$ python -q
>>> import numpy as np
>>> from numpy import linalg as LA
>>> np.set_printoptions(suppress=True, linewidth=120)
>>> arr = np.array([[0, 1, 1, 1, 0, 1, 1, 2, 0, 2, 1, 1],
...     [2, 0, 1, 0, 2, 1, 1, 2, 1, 1, 0, 2],
...     [2, 0, 2, 1, 0, 0, 2, 2, 2, 1, 0, 1],
...     [0, 1, 2, 2, 1, 1, 1, 2, 0, 0, 0, 2],
...     [2, 1, 2, 1, 2, 2, 2, 2, 2, 2, 2, 2]])
>>> arr[4] = arr[3]
>>> arr
array([[0, 1, 1, 1, 0, 1, 1, 2, 0, 2, 1, 1],
       [2, 0, 1, 0, 2, 1, 1, 2, 1, 1, 0, 2],
       [2, 0, 2, 1, 0, 0, 2, 2, 2, 1, 0, 1],
       [0, 1, 2, 2, 1, 1, 1, 2, 0, 0, 0, 2],
       [0, 1, 2, 2, 1, 1, 1, 2, 0, 0, 0, 2]])
>>> rank = LA.matrix_rank(arr)
>>> rank
np.int64(4)
>>> N = LA.svd(arr)[2][rank:].T
>>> N.shape
(12, 8)
>>> np.round(N @ N.T, 1) + 0
array([[ 0.5,  0.2,  0. ,  0.2, -0.2,  0.1, -0.1, -0.1, -0.3, -0.1,  0.1, -0.1],
       [ 0.2,  0.9, -0.1, -0.2,  0. , -0.1,  0. , -0.1,  0.1, -0.1, -0.1, -0.1],
       [ 0. , -0.1,  0.7, -0.3,  0.1,  0. , -0.2, -0.2, -0.1,  0.1,  0.1, -0.1],
       [ 0.2, -0.2, -0.3,  0.6,  0.1,  0. , -0.1, -0.1,  0. ,  0.2,  0. , -0.1],
       [-0.2,  0. ,  0.1,  0.1,  0.5, -0.2,  0.1, -0.1,  0.1,  0.1,  0.1, -0.3],
       [ 0.1, -0.1,  0. ,  0. , -0.2,  0.8,  0.1, -0.1,  0.1, -0.1, -0.1, -0.2],
       [-0.1,  0. , -0.2, -0.1,  0.1,  0.1,  0.8, -0.2, -0.2, -0.1,  0. ,  0. ],
       [-0.1, -0.1, -0.2, -0.1, -0.1, -0.1, -0.2,  0.7,  0. , -0.2, -0.1, -0.2],
       [-0.3,  0.1, -0.1,  0. ,  0.1,  0.1, -0.2,  0. ,  0.7,  0. ,  0.1,  0.1],
       [-0.1, -0.1,  0.1,  0.2,  0.1, -0.1, -0.1, -0.2,  0. ,  0.4, -0.3,  0.1],
       [ 0.1, -0.1,  0.1,  0. ,  0.1, -0.1,  0. , -0.1,  0.1, -0.3,  0.8,  0. ],
       [-0.1, -0.1, -0.1, -0.1, -0.3, -0.2,  0. , -0.2,  0.1,  0.1,  0. ,  0.7]])
>>> LA.matrix_rank(arr.T @ arr), LA.matrix_rank(arr @ arr.T)
(np.int64(4), np.int64(4))
>>> F = 5 * np.eye(7) + np.ones((7, 7))
>>> F
array([[6., 1., 1., 1., 1., 1., 1.],
       [1., 6., 1., 1., 1., 1., 1.],
       [1., 1., 6., 1., 1., 1., 1.],
       [1., 1., 1., 6., 1., 1., 1.],
       [1., 1., 1., 1., 6., 1., 1.],
       [1., 1., 1., 1., 1., 6., 1.],
       [1., 1., 1., 1., 1., 1., 6.]])
>>> Lm = LA.cholesky(F)
>>> LA.eigvalsh(F).min() > 0
np.True_
>>> Lm.round(1)
array([[2.4, 0. , 0. , 0. , 0. , 0. , 0. ],
       [0.4, 2.4, 0. , 0. , 0. , 0. , 0. ],
       [0.4, 0.3, 2.4, 0. , 0. , 0. , 0. ],
       [0.4, 0.3, 0.3, 2.4, 0. , 0. , 0. ],
       [0.4, 0.3, 0.3, 0.3, 2.4, 0. , 0. ],
       [0.4, 0.3, 0.3, 0.3, 0.2, 2.3, 0. ],
       [0.4, 0.3, 0.3, 0.3, 0.2, 0.2, 2.3]])
>>> np.round(np.diag(Lm) ** 2, 1)
array([6. , 5.8, 5.7, 5.6, 5.6, 5.5, 5.5])
>>> np.round(F / np.sqrt(np.outer(np.diag(F), np.diag(F))), 1)
array([[1. , 0.2, 0.2, 0.2, 0.2, 0.2, 0.2],
       [0.2, 1. , 0.2, 0.2, 0.2, 0.2, 0.2],
       [0.2, 0.2, 1. , 0.2, 0.2, 0.2, 0.2],
       [0.2, 0.2, 0.2, 1. , 0.2, 0.2, 0.2],
       [0.2, 0.2, 0.2, 0.2, 1. , 0.2, 0.2],
       [0.2, 0.2, 0.2, 0.2, 0.2, 1. , 0.2],
       [0.2, 0.2, 0.2, 0.2, 0.2, 0.2, 1. ]])
>>> round(float(np.prod(np.diag(Lm)) ** 2), 1), np.round(LA.det(F), 1)
(187500.0, np.float64(187500.0))
>>> np.allclose(Lm, Lm.T)
False
>>> np.round(Lm @ Lm, 1)
array([[6. , 0. , 0. , 0. , 0. , 0. , 0. ],
       [2. , 5.8, 0. , 0. , 0. , 0. , 0. ],
       [2.1, 1.7, 5.7, 0. , 0. , 0. , 0. ],
       [2.2, 1.8, 1.4, 5.6, 0. , 0. , 0. ],
       [2.3, 1.8, 1.5, 1.2, 5.6, 0. , 0. ],
       [2.4, 1.9, 1.6, 1.3, 1.1, 5.5, 0. ],
       [2.5, 2. , 1.6, 1.4, 1.2, 1. , 5.5]])
>>> Y = np.array([[-2, -4, 9],
...     [4, -3, 2],
...     [6, -5, -4],
...     [-8, 5, 6],
...     [7, 3, -4],
...     [-4, 7, 6],
...     [5, 7, 6]])
>>> LA.matrix_rank(F @ Y)
np.int64(3)
>>> F @ Y
array([[ -2., -10.,  66.],
       [ 28.,  -5.,  31.],
       [ 38., -15.,   1.],
       [-32.,  35.,  51.],
       [ 43.,  25.,   1.],
       [-12.,  45.,  51.],
       [ 33.,  45.,  51.]])
>>> np.einsum("ij,ij->i", F, F)
array([42., 42., 42., 42., 42., 42., 42.])
>>> np.einsum("ik,kj->ji", F, Y)
array([[ -2.,  28.,  38., -32.,  43., -12.,  33.],
       [-10.,  -5., -15.,  35.,  25.,  45.,  45.],
       [ 66.,  31.,   1.,  51.,   1.,  51.,  51.]])
>>> Y.T @ F.T
array([[ -2.,  28.,  38., -32.,  43., -12.,  33.],
       [-10.,  -5., -15.,  35.,  25.,  45.,  45.],
       [ 66.,  31.,   1.,  51.,   1.,  51.,  51.]])
>>> E = np.load("mat.npy")
>>> E
array([[-2,  0,  0,  0,  0,  0,  0,  0,  0,  0,  0],
       [-1,  1,  0,  0,  0,  0,  0,  0,  0,  0,  0],
       [-2,  1,  1,  0,  0,  0,  0,  0,  0,  0,  0],
       [-2,  0, -2,  0,  0,  0,  0,  0,  0,  0,  0],
       [-1,  1,  1,  0,  0,  0,  0,  0,  0,  0,  0],
       [ 2,  1,  1, -2,  1,  2,  0,  0,  0,  0,  0],
       [-1, -2, -2,  2,  0,  2,  2,  0,  0,  0,  0],
       [ 2,  2,  1,  0,  0,  0,  2,  1,  0,  0,  0],
       [-1,  1, -2, -2,  0,  2, -2,  1,  1,  0,  0],
       [ 2,  1,  1,  2, -1, -2,  2, -1, -2,  1,  0],
       [-2, -2, -1,  1,  1, -1,  1, -2,  1,  0, -1]])
>>> np.round(E @ LA.pinv(E) @ E, 1) + 0
array([[-2.,  0.,  0.,  0.,  0.,  0.,  0.,  0.,  0.,  0.,  0.],
       [-1.,  1.,  0.,  0.,  0.,  0.,  0.,  0.,  0.,  0.,  0.],
       [-2.,  1.,  1.,  0.,  0.,  0.,  0.,  0.,  0.,  0.,  0.],
       [-2.,  0., -2.,  0.,  0.,  0.,  0.,  0.,  0.,  0.,  0.],
       [-1.,  1.,  1.,  0.,  0.,  0.,  0.,  0.,  0.,  0.,  0.],
       [ 2.,  1.,  1., -2.,  1.,  2.,  0.,  0.,  0.,  0.,  0.],
       [-1., -2., -2.,  2.,  0.,  2.,  2.,  0.,  0.,  0.,  0.],
       [ 2.,  2.,  1.,  0.,  0.,  0.,  2.,  1.,  0.,  0.,  0.],
       [-1.,  1., -2., -2.,  0.,  2., -2.,  1.,  1.,  0.,  0.],
       [ 2.,  1.,  1.,  2., -1., -2.,  2., -1., -2.,  1.,  0.],
       [-2., -2., -1.,  1.,  1., -1.,  1., -2.,  1.,  0., -1.]])
>>> np.unique(E.round(6), axis=0).shape
(11, 11)
>>> np.allclose(F @ F.T, F.T @ F)
True
>>> np.fft.fft(F[0])
array([12.+0.j,  5.+0.j,  5.+0.j,  5.+0.j,  5.+0.j,  5.+0.j,  5.+0.j])
>>> F @ (-1.0) ** np.arange(7)
array([ 6., -4.,  6., -4.,  6., -4.,  6.])
>>> m1 = np.array([[6, 2, -1, -6], [2, -4, -4, 0], [-1, -4, 6, -1], [-6, 0, -1, 2]])
>>> round(float(LA.eigvalsh(m1).min()), 1)
-5.7
>>> np.all(LA.eigvalsh(m1) > 0)
np.False_
>>> hat = np.triu(np.array([[0, 8, 9, 6], [7, 3, 5, 3], [3, 5, 3, 6], [7, 7, 8, 4]]), 1) + np.eye(4)
>>> Y = hat @ m1 @ LA.inv(hat)
>>> hat @ m1 - m1 @ hat
array([[ -29., -116.,  -48.,  -33.],
       [ -23.,  -36.,   29.,   25.],
       [ -36.,    8.,   23.,   -6.],
       [   0.,   48.,   54.,   42.]])
>>> Y
array([[  -23.,   118.,  -368.,  1989.],
       [  -21.,   144.,  -508.,  2743.],
       [  -37.,   292., -1127.,  6119.],
       [   -6.,    48.,  -187.,  1016.]])
>>> np.round(LA.det(Y), 1)
np.float64(1124.0)
>>> np.round(np.poly(Y), 1)
array([   1.,  -10.,  -54.,  396., 1124.])
>>> ev, vecs = LA.eig(m1)
>>> round(np.prod(ev), 1)
np.float64(1124.0)
>>> np.round(np.sort(LA.eigvals(LA.inv(m1))), 1)
array([-0.4, -0.2,  0.1,  0.1])
>>> np.round(m1 @ vecs[:, 0] - ev[0] * vecs[:, 0], 1) + 0
array([0., 0., 0., 0.])
>>> ev.round(1)
array([-5.7, -2.5, 10.6,  7.5])
>>> M = np.loadtxt("m.csv", delimiter=",")
>>> M
array([[ 26.,   2., -11.,  -4.,  -4.,  12.,   1.,  -1.,   5., -17., -13., -24.],
       [  2.,  19.,   6.,  -5.,  -7.,  15.,  12.,   8.,   4.,  10.,   6.,  -3.],
       [-11.,   6.,  10.,   0.,   0.,  -5.,   3.,   2.,  -5.,  12.,  14.,   9.],
       [ -4.,  -5.,   0.,   6.,   0.,  -8.,   1.,   3.,  -7.,   4.,   0.,  -1.],
       [ -4.,  -7.,   0.,   0.,   8.,  -9.,   0.,  -7.,  -1.,  -1.,   4.,   3.],
       [ 12.,  15.,  -5.,  -8.,  -9.,  30.,   6.,   7.,  17.,  -5., -15.,  -1.],
       [  1.,  12.,   3.,   1.,   0.,   6.,  27.,   9.,  -2.,  15.,   5.,  -9.],
       [ -1.,   8.,   2.,   3.,  -7.,   7.,   9.,  11.,  -2.,   9.,  -2.,  -1.],
       [  5.,   4.,  -5.,  -7.,  -1.,  17.,  -2.,  -2.,  15.,  -8., -11.,   5.],
       [-17.,  10.,  12.,   4.,  -1.,  -5.,  15.,   9.,  -8.,  24.,  16.,   7.],
       [-13.,   6.,  14.,   0.,   4., -15.,   5.,  -2., -11.,  16.,  26.,   3.],
       [-24.,  -3.,   9.,  -1.,   3.,  -1.,  -9.,  -1.,   5.,   7.,   3.,  41.]])
>>> np.allclose(M[:-1].T @ LA.lstsq(M[:-1].T, M[-1])[0], M[-1])
True
>>> np.round(M @ LA.pinv(M) @ M, 1) + 0
array([[ 26.,   2., -11.,  -4.,  -4.,  12.,   1.,  -1.,   5., -17., -13., -24.],
       [  2.,  19.,   6.,  -5.,  -7.,  15.,  12.,   8.,   4.,  10.,   6.,  -3.],
       [-11.,   6.,  10.,   0.,   0.,  -5.,   3.,   2.,  -5.,  12.,  14.,   9.],
       [ -4.,  -5.,   0.,   6.,   0.,  -8.,   1.,   3.,  -7.,   4.,   0.,  -1.],
       [ -4.,  -7.,   0.,   0.,   8.,  -9.,   0.,  -7.,  -1.,  -1.,   4.,   3.],
       [ 12.,  15.,  -5.,  -8.,  -9.,  30.,   6.,   7.,  17.,  -5., -15.,  -1.],
       [  1.,  12.,   3.,   1.,   0.,   6.,  27.,   9.,  -2.,  15.,   5.,  -9.],
       [ -1.,   8.,   2.,   3.,  -7.,   7.,   9.,  11.,  -2.,   9.,  -2.,  -1.],
       [  5.,   4.,  -5.,  -7.,  -1.,  17.,  -2.,  -2.,  15.,  -8., -11.,   5.],
       [-17.,  10.,  12.,   4.,  -1.,  -5.,  15.,   9.,  -8.,  24.,  16.,   7.],
       [-13.,   6.,  14.,   0.,   4., -15.,   5.,  -2., -11.,  16.,  26.,   3.],
       [-24.,  -3.,   9.,  -1.,   3.,  -1.,  -9.,  -1.,   5.,   7.,   3.,  41.]])
>>> np.abs(np.diag(LA.qr(M)[1])) > 1e-9
array([ True,  True,  True,  True,  True,  True, False, False, False, False, False, False])
